In [1]: import numpy as np

In [2]: from numpy import linalg as LA

In [3]: np.set_printoptions(precision=2, suppress=True, linewidth=120, legacy="1.25")

In [4]: arr = np.array([[0, 1, 2, 3], [0, 0, 3, 0], [0, 0, 0, 3], [0, 0, 0, 0]])

In [5]: arr
Out[5]: 
array([[0, 1, 2, 3],
       [0, 0, 3, 0],
       [0, 0, 0, 3],
       [0, 0, 0, 0]])

In [6]: arr.reshape(2, -1)
Out[6]: 
array([[0, 1, 2, 3, 0, 0, 3, 0],
       [0, 0, 0, 3, 0, 0, 0, 0]])

In [7]: arr.reshape(-1, 2)
Out[7]: 
array([[0, 1],
       [2, 3],
       [0, 0],
       [3, 0],
       [0, 0],
       [0, 3],
       [0, 0],
       [0, 0]])

In [8]: arr.ravel(order="F")
Out[8]: array([0, 0, 0, 0, 1, 0, 0, 0, 2, 3, 0, 0, 3, 0, 3, 0])

In [9]: T = arr.reshape(4, 2, -1)

In [10]: T.sum(axis=1)
Out[10]: 
array([[2, 4],
       [3, 0],
       [0, 3],
       [0, 0]])

In [11]: np.swapaxes(T, 1, 2)[2]
Out[11]: 
array([[0, 0],
       [0, 3]])

In [12]: rank = LA.matrix_rank(arr)

In [13]: rank
Out[13]: 3

In [14]: ns = LA.svd(arr)[2][rank:].T

In [15]: ns @ ns.T
Out[15]: 
array([[1., 0., 0., 0.],
       [0., 0., 0., 0.],
       [0., 0., 0., 0.],
       [0., 0., 0., 0.]])

In [16]: [int(LA.matrix_rank(np.delete(arr, i, axis=0))) for i in range(4)]
Out[16]: [2, 2, 2, 3]

In [17]: np.allclose(arr @ ns, 0)
Out[17]: True

In [18]: arr @ ns
Out[18]: 
array([[0.],
       [0.],
       [0.],
       [0.]])

In [19]: LA.matrix_rank(arr.T @ arr), LA.matrix_rank(arr @ arr.T)
Out[19]: (3, 3)

In [20]: ns[:, 0] / ns[np.abs(ns[:, 0]).round(6).argmax(), 0]
Out[20]: array([1., 0., 0., 0.])

In [21]: B = np.array([[-1, -3], [-2, 2], [2, 2], [0, -2]])

In [22]: LA.matrix_rank(arr @ B)
Out[22]: 2

In [23]: np.vstack([arr, B.T]).shape
Out[23]: (6, 4)

In [24]: LA.matrix_rank(arr - arr[0, 0] * np.eye(4))
Out[24]: 3

In [25]: arr @ arr
Out[25]: 
array([[0, 0, 3, 6],
       [0, 0, 0, 9],
       [0, 0, 0, 0],
       [0, 0, 0, 0]])

In [26]: [int(LA.matrix_rank(LA.matrix_power(arr, p))) for p in range(1, 5)]
Out[26]: [3, 2, 1, 0]

In [27]: LA.matrix_power(arr - np.diag(np.diag(arr)), 4)
Out[27]: 
array([[0, 0, 0, 0],
       [0, 0, 0, 0],
       [0, 0, 0, 0],
       [0, 0, 0, 0]])

In [28]: Q, _ = LA.qr(np.array([[0.3, 0.0, 0.7, -0.5],
    ...:     [-0.4, 0.9, -0.5, -1.3],
    ...:     [-0.8, 0.8, 1.6, 0.6],
    ...:     [-0.5, -1.7, -0.1, 1.2]]))

In [29]: vals = np.array([-1, -1, -3, 9])

In [30]: K = Q @ np.diag(vals) @ Q.T

In [31]: K
Out[31]: 
array([[ 4.31,  5.11, -1.74,  1.89],
       [ 5.11,  1.55, -0.16,  1.28],
       [-1.74, -0.16, -1.4 , -0.27],
       [ 1.89,  1.28, -0.27, -0.45]])

In [32]: r0 = np.array([2, 1, 1, 0])

In [33]: B = K + np.outer(r0, np.eye(4)[1])

In [34]: LA.matrix_rank(LA.inv(B) - LA.inv(K), tol=1e-8)
Out[34]: 1

In [35]: B
Out[35]: 
array([[ 4.31,  7.11, -1.74,  1.89],
       [ 5.11,  2.55, -0.16,  1.28],
       [-1.74,  0.84, -1.4 , -0.27],
       [ 1.89,  1.28, -0.27, -0.45]])

In [36]: round(float(LA.det(B) / LA.det(K)), 2), np.round(1 + LA.solve(K, r0)[1], 2)
Out[36]: (0.82, 0.82)

In [37]: np.sort(np.abs(LA.eigvals(K)))
Out[37]: array([1., 1., 3., 9.])

In [38]: assert K == K.T
ValueError: The truth value of an array with more than one element is ambiguous. Use a.any() or a.all()


In [39]: round(LA.det(K), 2)
Out[39]: -27.0

In [40]: np.allclose(K @ K.T, K.T @ K)
Out[40]: True

In [41]: np.round((K - K.T) / 2, 2) + 0
Out[41]: 
array([[0., 0., 0., 0.],
       [0., 0., 0., 0.],
       [0., 0., 0., 0.],
       [0., 0., 0., 0.]])

In [42]: E = np.load("arr.npy")

In [43]: E
Out[43]: 
array([[0.57, 0.  , 0.29, 0.14],
       [0.  , 0.44, 0.22, 0.33],
       [0.2 , 0.  , 0.8 , 0.  ],
       [0.11, 0.33, 0.33, 0.22]])

In [44]: np.round(np.trace(LA.pinv(arr) @ arr), 2)
Out[44]: 3.0

In [45]: np.round(arr @ LA.pinv(arr) @ arr, 2) + 0
Out[45]: 
array([[0., 1., 2., 3.],
       [0., 0., 3., 0.],
       [0., 0., 0., 3.],
       [0., 0., 0., 0.]])

In [46]: np.unique(arr.round(6), axis=0).shape
Out[46]: (4, 4)

In [47]: LA.inv(arr)
LinAlgError: Singular matrix


In [48]: r0, v = E[2], E[0]

In [49]: np.round(r0 @ r0, 2)
Out[49]: 0.68

In [50]: round(float(r0 @ v), 2)
Out[50]: 0.34

In [51]: p = (r0 @ v) / (r0 @ r0) * r0

In [52]: np.outer(r0, v)
Out[52]: 
array([[0.11, 0.  , 0.06, 0.03],
       [0.  , 0.  , 0.  , 0.  ],
       [0.46, 0.  , 0.23, 0.11],
       [0.  , 0.  , 0.  , 0.  ]])

In [53]: round((v - p) @ r0, 2)
Out[53]: 0.0

In [54]: np.poly(E)
Out[54]: array([ 1.  , -2.04,  1.29, -0.24, -0.01])

In [55]: np.round(np.einsum("ii->", E), 2)
Out[55]: 2.04

In [56]: np.kron(np.eye(2, dtype=int), E)
Out[56]: 
array([[0.57, 0.  , 0.29, 0.14, 0.  , 0.  , 0.  , 0.  ],
       [0.  , 0.44, 0.22, 0.33, 0.  , 0.  , 0.  , 0.  ],
       [0.2 , 0.  , 0.8 , 0.  , 0.  , 0.  , 0.  , 0.  ],
       [0.11, 0.33, 0.33, 0.22, 0.  , 0.  , 0.  , 0.  ],
       [0.  , 0.  , 0.  , 0.  , 0.57, 0.  , 0.29, 0.14],
       [0.  , 0.  , 0.  , 0.  , 0.  , 0.44, 0.22, 0.33],
       [0.  , 0.  , 0.  , 0.  , 0.2 , 0.  , 0.8 , 0.  ],
       [0.  , 0.  , 0.  , 0.  , 0.11, 0.33, 0.33, 0.22]])

In [57]: round(float(LA.eigvals(E).sum().real), 2)
Out[57]: 2.04

In [58]: LA.eigvals(E)
Out[58]: array([ 1.  ,  0.61,  0.46, -0.03])

In [59]: round(float(LA.det(E[::-1])), 2)
Out[59]: -0.01

In [60]: round(float(LA.det(E.T)), 2)
Out[60]: -0.01

In [61]: Q = E.astype(float).copy()

In [62]: for j in range(4):
    ...:     Q[:, j] -= Q[:, :j] @ (Q[:, :j].T @ Q[:, j])
    ...:     Q[:, j] /= LA.norm(Q[:, j])
    ...: 

In [63]: Q
Out[63]: 
array([[ 0.93, -0.1 , -0.34,  0.11],
       [ 0.  ,  0.8 , -0.05,  0.59],
       [ 0.32, -0.04,  0.94,  0.13],
       [ 0.18,  0.58,  0.06, -0.79]])

In [64]: np.argsort(-LA.norm(E, axis=0).round(6), kind="stable")[:3]
Out[64]: array([2, 0, 1])

In [65]: [round(float(x), 2) for x in LA.svd(E, compute_uv=False)[:3]]
Out[65]: [1.09, 0.61, 0.43]

In [66]: round(float(LA.norm(E, 2) / LA.norm(E)), 2)
Out[66]: 0.83

In [67]: np.abs(LA.svd(E)[2][-1])
Out[67]: array([0.22, 0.58, 0.06, 0.78])

In [68]: rng = np.random.default_rng(833972)

In [69]: idx = rng.integers(0, 2, 3)

In [70]: data = np.triu((idx[:, None] == idx) & (rng.random((3, 3)) < 0.8), 1).astype(int)

In [71]: data += data.T

In [72]: data
Out[72]: 
array([[0, 0, 1],
       [0, 0, 0],
       [1, 0, 0]])

In [73]: left, sv, vt = LA.svd(data)

In [74]: V = vt[:(sv > 1e-8).sum()]

In [75]: x0 = data[1] + 2 * data[0] + rng.integers(2) * np.eye(3)[0]

In [76]: x0
Out[76]: array([1., 0., 2.])

In [77]: LA.matrix_rank(np.vstack([data, x0]))
Out[77]: 2

In [78]: round(LA.norm(x0 - V.T @ V @ x0), 2)
Out[78]: 0.0

In [79]: np.diag(V.T @ V)
Out[79]: array([1., 0., 1.])

In [80]: T = np.stack([data, 4 * data, data[::-1]])

In [81]: LA.matrix_rank(T)
Out[81]: array([2, 2, 2])

In [82]: LA.norm(T, axis=(1, 2))
Out[82]: array([1.41, 5.66, 1.41])

In [83]: T.sum(axis=0)
Out[83]: 
array([[1, 0, 5],
       [0, 0, 0],
       [5, 0, 1]])

In [84]: (T @ data.T).shape
Out[84]: (3, 3, 3)
